% ipython --no-banner

In [1]: import numpy as np

In [2]: np.set_printoptions(precision=2, suppress=True, linewidth=120)

In [3]: data = np.loadtxt("mat.csv", delimiter=",")

In [4]: data
Out[4]: 
array([[ 0.6, -1.6, -0.2],
       [-4. ,  9. ,  3. ],
       [-1. , -0.1, -0.8],
       [ 1.3, -1.3, -0.2],
       [-1.9, -0.7, -0.5],
       [ 0.3,  2. , -0.4],
       [ 1.1,  0.8, -0.4],
       [ 0.1,  0.2, -0.2],
       [-0.4, -1.7,  1.9],
       [ 1.3,  0. , -0.4],
       [ 1.6,  0.3, -0.3],
       [ 1.6, -2.3,  0.4],
       [-0.7, -1.7, -0.6],
       [-1. ,  1.4,  1.7]])

In [5]: q, vecs = np.linalg.qr(data[:, :2])[0], np.linalg.qr(data[:, 2:])[0]

In [6]: s = np.linalg.svd(q.T @ vecs, compute_uv=False)

In [7]: np.degrees(np.arccos(s.clip(0, 1)))
Out[7]: array([49.6])

In [8]: A2 = np.c_[data[:, :2] @ np.array([[-2, -3], [3, -4]]), np.array([2, 1, -2, 0, 0, 2, -5, -5, 0, 4, -4, -5, -3, 4])]

In [9]: A2
Out[9]: 
array([[ -6. ,   4.6,   2. ],
       [ 35. , -24. ,   1. ],
       [  1.7,   3.4,  -2. ],
       [ -6.5,   1.3,   0. ],
       [  1.7,   8.5,   0. ],
       [  5.4,  -8.9,   2. ],
       [  0.2,  -6.5,  -5. ],
       [  0.4,  -1.1,  -5. ],
       [ -4.3,   8. ,   0. ],
       [ -2.6,  -3.9,   4. ],
       [ -2.3,  -6. ,  -4. ],
       [-10.1,   4.4,  -5. ],
       [ -3.7,   8.9,  -3. ],
       [  6.2,  -2.6,   4. ]])

In [10]: print(np.linalg.norm(np.linalg.qr(data)[0].T @ A2, axis=0) ** 2 / ((A2 ** 2).sum(axis=0) + 1e-12))
[1.   1.   0.08]

In [11]: np.linalg.matrix_rank(np.c_[data, A2])
Out[11]: np.int64(4)

In [12]: np.round(np.linalg.norm(A2 - data @ np.linalg.lstsq(data, A2)[0], axis=0), 2) + 0
Out[12]: array([ 0.  ,  0.  , 11.55])

In [13]: dist = np.linalg.norm(data[:, None] - data[None], axis=-1)

In [14]: dist.mean(axis=1).argmax()
Out[14]: np.int64(1)

In [15]: Xc = data - data.mean(axis=0)

In [16]: Uu, s, VT = np.linalg.svd(Xc, full_matrices=False)

In [17]: np.round(Xc.mean(axis=0), 2) + 0
Out[17]: array([0., 0., 0.])

In [18]: np.abs(VT[-1])
Out[18]: array([0.37, 0.1 , 0.92])

In [19]: np.abs(Uu[:, 0]).argmax()
Out[19]: np.int64(1)

In [20]: s
Out[20]: array([11.24,  4.03,  2.99])

In [21]: cov = np.cov(data, rowvar=False)

In [22]: print(np.round(np.corrcoef(data[:, 1], data[:, 2])[0, 1], 2))
0.6

In [23]: np.linalg.eigvalsh(cov)[::-1]
Out[23]: array([9.72, 1.25, 0.69])

In [24]: np.argsort(-data.std(axis=0).round(6), kind="stable")
Out[24]: array([1, 0, 2])

In [25]: np.polyfit(data[:, 1], data[:, 2], 1)
Out[25]: array([0.25, 0.14])

In [26]: np.argwhere(np.triu(np.abs(np.corrcoef(data.T)) > 0.8, 1))
Out[26]: array([], shape=(0, 2), dtype=int64)

In [27]: cov
Out[27]: 
array([[ 2.49, -2.93, -1.03],
       [-2.93,  7.86,  1.93],
       [-1.03,  1.93,  1.3 ]])

In [28]: print(np.corrcoef(data.T))
[[ 1.   -0.66 -0.57]
 [-0.66  1.    0.6 ]
 [-0.57  0.6   1.  ]]

In [29]: X = np.array([[22.0, -10.0, -10.0], [-10.0, 1.0, 4.0], [-10.0, 4.0, 1.0]])

In [30]: X
Out[30]: 
array([[ 22., -10., -10.],
       [-10.,   1.,   4.],
       [-10.,   4.,   1.]])

In [31]: Uu, s = np.linalg.svd(X)
---------------------------------------------------------------------------
ValueError                                Traceback (most recent call last)
Cell In[31], line 1
----> 1 Uu, s = np.linalg.svd(X)

ValueError: too many values to unpack (expected 2)

In [32]: Uu, s, VT = np.linalg.svd(X, full_matrices=False)

In [33]: np.round(Uu.T @ Uu, 2) + 0
Out[33]: 
array([[1., 0., 0.],
       [0., 1., 0.],
       [0., 0., 1.]])

In [34]: s
Out[34]: array([30.,  3.,  3.])

In [35]: np.allclose(Uu * s @ VT, X)
Out[35]: True

In [36]: np.abs(Uu[:, 0]).round(6).argmax()
Out[36]: np.int64(0)

In [37]: (s > 1e-8).sum()
Out[37]: np.int64(3)

In [38]: round(float(np.linalg.eigvalsh(X).min()), 2)
Out[38]: -3.0

In [39]: np.all(np.linalg.eigvalsh(X) > 0)
Out[39]: np.False_

In [40]: proj = np.triu(np.array([[-2, 0, -1], [3, 3, 3], [-4, -1, 4]]), 1) + np.eye(3)

In [41]: A2 = proj @ X @ np.linalg.inv(proj)

In [42]: print(np.poly(A2))
[   1.  -24. -171. -270.]

In [43]: proj @ X - X @ proj
Out[43]: 
array([[ 10.,  -4.,  51.],
       [-30.,  12., -10.],
       [  0.,   0., -22.]])

In [44]: np.trace(A2), np.trace(X)
Out[44]: (np.float64(24.0), np.float64(24.0))

In [45]: rng = np.random.default_rng(926)

In [46]: labels = rng.permutation(3)

In [47]: labels
Out[47]: array([1, 0, 2])

In [48]: A2 = X[labels][:, labels]

In [49]: np.allclose(A2, X)
Out[49]: False

In [50]: np.trace(A2)
Out[50]: np.float64(24.0)

In [51]: np.diag(A2)
Out[51]: array([ 1., 22.,  1.])

In [52]: A2
Out[52]: 
array([[  1., -10.,   4.],
       [-10.,  22., -10.],
       [  4., -10.,   1.]])

In [53]: round(np.linalg.det(A2), 2), round(np.linalg.det(X[labels]), 2)
Out[53]: (np.float64(270.0), np.float64(-270.0))

In [54]: mat = np.array([[1, 0, -3, 1, -2, -1, 2, -2],
    ...:     [0, 0, 0, 0, 0, 0, 0, 0],
    ...:     [-3, 0, 9, -3, 6, 3, -6, 6],
    ...:     [1, 0, -3, 1, -2, -1, 2, -2],
    ...:     [-2, 0, 6, -2, 4, 2, -4, 4],
    ...:     [-1, 0, 3, -1, 2, 1, -2, 2],
    ...:     [2, 0, -6, 2, -4, -2, 4, -4],
    ...:     [-2, 0, 6, -2, 4, 2, -4, 4]])

In [55]: w, vecs = np.linalg.eigh(mat)

In [56]: x0 = np.array([2, -3, -5, 4, -2, -7, -7, 7])

In [57]: print(x0 @ mat @ x0)
16

In [58]: np.round(vecs * np.maximum(w, 0) @ vecs.T, 2) + 0
Out[58]: 
array([[ 1.,  0., -3.,  1., -2., -1.,  2., -2.],
       [ 0.,  0.,  0.,  0.,  0.,  0.,  0.,  0.],
       [-3.,  0.,  9., -3.,  6.,  3., -6.,  6.],
       [ 1.,  0., -3.,  1., -2., -1.,  2., -2.],
       [-2.,  0.,  6., -2.,  4.,  2., -4.,  4.],
       [-1.,  0.,  3., -1.,  2.,  1., -2.,  2.],
       [ 2.,  0., -6.,  2., -4., -2.,  4., -4.],
       [-2.,  0.,  6., -2.,  4.,  2., -4.,  4.]])

In [59]: np.round(np.sort(np.linalg.eigvals(mat).real), 2) + 0
Out[59]: array([ 0.,  0.,  0.,  0.,  0.,  0.,  0., 24.])

In [60]: mat.reshape(-1, 2)
Out[60]: 
array([[ 1,  0],
       [-3,  1],
       [-2, -1],
       [ 2, -2],
       [ 0,  0],
       [ 0,  0],
       [ 0,  0],
       [ 0,  0],
       [-3,  0],
       [ 9, -3],
       [ 6,  3],
       [-6,  6],
       [ 1,  0],
       [-3,  1],
       [-2, -1],
       [ 2, -2],
       [-2,  0],
       [ 6, -2],
       [ 4,  2],
       [-4,  4],
       [-1,  0],
       [ 3, -1],
       [ 2,  1],
       [-2,  2],
       [ 2,  0],
       [-6,  2],
       [-4, -2],
       [ 4, -4],
       [-2,  0],
       [ 6, -2],
       [ 4,  2],
       [-4,  4]])

In [61]: mat.reshape(8, 9)
---------------------------------------------------------------------------
ValueError                                Traceback (most recent call last)
Cell In[61], line 1
----> 1 mat.reshape(8, 9)

ValueError: cannot reshape array of size 64 into shape (8,9)

In [62]: T = mat.reshape(8, 2, -1)

In [63]: T[:, 0]
Out[63]: 
array([[ 1,  0, -3,  1],
       [ 0,  0,  0,  0],
       [-3,  0,  9, -3],
       [ 1,  0, -3,  1],
       [-2,  0,  6, -2],
       [-1,  0,  3, -1],
       [ 2,  0, -6,  2],
       [-2,  0,  6, -2]])

In [64]: np.einsum("ihd,ihd->ih", T, T)
Out[64]: 
array([[ 11,  13],
       [  0,   0],
       [ 99, 117],
       [ 11,  13],
       [ 44,  52],
       [ 11,  13],
       [ 44,  52],
       [ 44,  52]])

In [65]: np.swapaxes(T, 1, 2)[5]
Out[65]: 
array([[-1,  2],
       [ 0,  1],
       [ 3, -2],
       [-1,  2]])
